% python3 -q
>>> import numpy as np
>>> np.set_printoptions(precision=1, suppress=True, linewidth=160, sign=" ")
>>> X = np.cumsum(np.array([[0, 2, 2, -3],
...     [-1, -2, 1, -1],
...     [2, 0, 3, 0],
...     [0, 2, -2, 1],
...     [-3, 3, -2, 2],
...     [-1, 1, 3, 0],
...     [-1, 2, 2, -3],
...     [1, -1, 0, 2],
...     [-2, 2, -2, -3],
...     [2, -3, -1, 0],
...     [1, -2, 1, 3],
...     [1, 2, 3, 0],
...     [-2, 3, -1, 1]]), axis=0)
>>> X
array([[ 0,  2,  2, -3],
       [-1,  0,  3, -4],
       [ 1,  0,  6, -4],
       [ 1,  2,  4, -3],
       [-2,  5,  2, -1],
       [-3,  6,  5, -1],
       [-4,  8,  7, -4],
       [-3,  7,  7, -2],
       [-5,  9,  5, -5],
       [-3,  6,  4, -5],
       [-2,  4,  5, -2],
       [-1,  6,  8, -2],
       [-3,  9,  7, -1]])
>>> Xc = X - X.mean(axis=0)
>>> left, sv, vt = np.linalg.svd(Xc, full_matrices=False)
>>> (np.sign(left[:, 0]) == np.sign(left[0, 0])).astype(int)
array([ 1,  1,  1,  1,  1,  0,  0,  0,  0,  0,  1,  0,  0])
>>> sv
array([ 12.8,   6. ,   5.1,   2.2])
>>> np.abs(left[:, 0]).argmax()
np.int64(1)
>>> np.round(sv ** 2 / (sv ** 2).sum(), 1) + 0
array([ 0.7,  0.2,  0.1,  0. ])
>>> vt[0] * np.sign(vt[0, np.abs(vt[0]).argmax()])
array([-0.4,  0.8,  0.3,  0.1])
>>> np.abs(vt[-1])
array([ 0.8,  0.5,  0.2,  0.3])
>>> np.round(Xc.mean(axis=0), 1) + 0
array([ 0.,  0.,  0.,  0.])
>>> round(float((sv ** 2).sum() ** 2 / (sv ** 4).sum()), 1)
1.8
>>> proj = X @ np.linalg.solve(X.T @ X, X.T)
>>> np.trace(proj)
np.float64(4.0)
>>> np.linalg.matrix_rank(np.eye(13) - proj)
np.int64(9)
>>> np.diag(proj)
array([ 0.3,  0.4,  0.5,  0.4,  0.2,  0.2,  0.2,  0.2,  0.4,  0.3,  0.1,  0.3,  0.4])
>>> np.round(np.linalg.eigvalsh(proj), 1) + 0
array([ 0.,  0.,  0.,  0.,  0.,  0.,  0.,  0.,  0.,  1.,  1.,  1.,  1.])
>>> rng = np.random.default_rng(15)
>>> A = rng.normal(size=(16, 4)) + 5 * np.array([1, 6, 6, 4])
>>> A
array([[  3.6,  29.1,  30.4,  19.5],
       [  5.5,  30.8,  28.6,  21. ],
       [  4.4,  32.1,  30.7,  19.5],
       [  5.2,  30.2,  30.3,  21.4],
       [  5.5,  31.7,  30.6,  19.8],
       [  3.5,  28.4,  30.2,  20.7],
       [  6.4,  29.4,  30.1,  19.2],
       [  4.6,  27.7,  30.7,  19.3],
       [  4.9,  30.4,  30.3,  18.7],
       [  6.5,  30.8,  30.5,  19.3],
       [  3.4,  28.4,  29.8,  20.2],
       [  4.3,  31.8,  30.3,  21. ],
       [  5.9,  28.9,  31. ,  20.5],
       [  3.7,  30.7,  31.1,  21. ],
       [  6.1,  28.6,  29.8,  19.5],
       [  5.1,  30.1,  31.1,  20.8]])
>>> x0 = np.array([2, 2, 1, 1])
>>> target = A @ x0
>>> np.linalg.lstsq(A, target)[0]
array([ 2.,  2.,  1.,  1.])
>>> target = target + 0.3 * rng.normal(size=16)
>>> target
array([ 114.9,  122.5,  123.7,  122.6,  124.4,  114.5,  120.9,  114.1,  119.7,  124. ,  113.7,  123.8,  121.1,  120.6,  118.6,  122. ])
>>> coef, *_ = np.linalg.lstsq(A, target)
>>> round(float(np.linalg.norm(target - A @ coef)), 1)
1.0
>>> coef
array([ 2. ,  2.1,  0.9,  1.1])
>>> round(np.log10(np.linalg.cond(A)))
2
>>> np.linalg.matrix_rank(A, rtol=0.1)
np.int64(1)
>>> np.abs(np.linalg.svd(A)[2][-1])
array([ 0.3,  0.1,  0.5,  0.8])
>>> np.round(np.linalg.norm(A, 2) / np.linalg.norm(A), 1)
np.float64(1.0)
>>> lab = X[:, 0] > np.median(X[:, 0])
>>> r0 = X[lab].mean(axis=0) - X[~lab].mean(axis=0)
>>> r0
array([ 3.1, -4.8, -0.7, -0.6])
>>> lab.astype(int)
array([ 1,  1,  1,  1,  0,  0,  0,  0,  0,  0,  0,  1,  0])
>>> np.argsort(-np.abs(r0).round(6), kind="stable")
array([ 1,  0,  2,  3])
>>> ((X - X.mean(axis=0)) @ r0 > 0).astype(int)
array([ 1,  1,  1,  1,  1,  0,  0,  0,  0,  0,  1,  0,  0])
>>> C = A[[0, 12]].astype(float)
>>> for _ in range(5):
...     lab = np.linalg.norm(A[:, None] - C, axis=-1).argmin(axis=1)
...     C = np.array([A[lab == j].mean(axis=0) for j in range(2)])
... 
>>> lab
array([ 0,  1,  0,  1,  1,  0,  1,  0,  0,  1,  0,  0,  1,  0,  1,  1])
>>> np.bincount(lab)
array([ 8,  8])
>>> C[1] - C[0]
array([ 1.7,  0.2, -0.2,  0.2])
>>> M = np.diag(3 * np.array([2, 0, 3])) + np.array([[2, -1, 2], [1, 1, 1], [1, 0, -1]])
>>> M
array([[ 8, -1,  2],
       [ 1,  1,  1],
       [ 1,  0,  8]])
>>> x0 = np.array([-4, 5, 5])
>>> (M @ x0).argmax()
np.int64(2)
>>> np.sign((M @ x0).round(6))
array([-1,  1,  1])
>>> M * x0
array([[-32,  -5,  10],
       [ -4,   5,   5],
       [ -4,   0,  40]])
>>> M @ np.ones(3)
array([ 9.,  3.,  9.])
>>> (M * x0).sum(axis=1)
array([-27,   6,  36])
>>> M @ np.eye(3)[0]
array([ 8.,  1.,  1.])
>>> left, sv, vt = np.linalg.svd(M, full_matrices=False)
>>> np.cumsum(sv ** 2) / np.sum(sv ** 2)
array([ 0.7,  1. ,  1. ])
>>> G = M.T @ M
>>> np.linalg.eigvalsh(G)[::-1]
array([ 92.9,  42.9,   1.2])
>>> np.linalg.svd(M, compute_uv=False) ** 2
array([ 92.9,  42.9,   1.2])
>>> G
array([[66, -7, 25],
       [-7,  2, -1],
       [25, -1, 69]])
>>> np.trace(G), (M ** 2).sum()
(np.int64(137), np.int64(137))
>>> np.linalg.matrix_rank(G)
np.int64(3)
>>> np.allclose(G, G.T)
True
>>> vals, V = np.linalg.eig(M)
>>> np.round(M @ V[:, 0] - vals[0] * V[:, 0], 1) + 0
array([ 0.,  0.,  0.])
>>> vals
array([ 9.3,  6.6,  1.1])
>>> np.sort(np.linalg.eigvals(M @ M))
array([  1.3,  43. ,  86.7])
>>> np.sort(np.linalg.eigvals(M.T))
array([ 1.1,  6.6,  9.3])
>>> np.sort(np.linalg.eigvals(np.linalg.inv(M)))
array([ 0.1,  0.2,  0.9])
>>> F = np.cumsum(np.array([[-3, -1, 3],
...     [-3, 3, 2],
...     [-3, -2, -2],
...     [-1, -3, 1],
...     [2, -1, 2],
...     [-1, 1, 2],
...     [3, -1, 1],
...     [1, -2, -3],
...     [-2, 1, 1],
...     [-3, 0, -1],
...     [-1, 1, -3],
...     [-1, 3, -3],
...     [-2, 1, -3],
...     [-1, -1, 2],
...     [-1, -2, 2],
...     [0, 0, -2],
...     [0, 1, 2],
...     [1, -1, -1],
...     [3, 3, 3]]), axis=0)
>>> F
array([[ -3,  -1,   3],
       [ -6,   2,   5],
       [ -9,   0,   3],
       [-10,  -3,   4],
       [ -8,  -4,   6],
       [ -9,  -3,   8],
       [ -6,  -4,   9],
       [ -5,  -6,   6],
       [ -7,  -5,   7],
       [-10,  -5,   6],
       [-11,  -4,   3],
       [-12,  -1,   0],
       [-14,   0,  -3],
       [-15,  -1,  -1],
       [-16,  -3,   1],
       [-16,  -3,  -1],
       [-16,  -2,   1],
       [-15,  -3,   0],
       [-12,   0,   3]])
>>> G = np.cov(F, rowvar=False)
>>> np.argsort(-F.std(axis=0).round(6), kind="stable")
array([ 0,  2,  1])
>>> G
array([[16.6, -1.2, 10.3],
       [-1.2,  4.4, -3.2],
       [10.3, -3.2, 11.3]])
>>> np.polyfit(F[:, 0], F[:, 1], 1)
array([-0.1, -3.2])
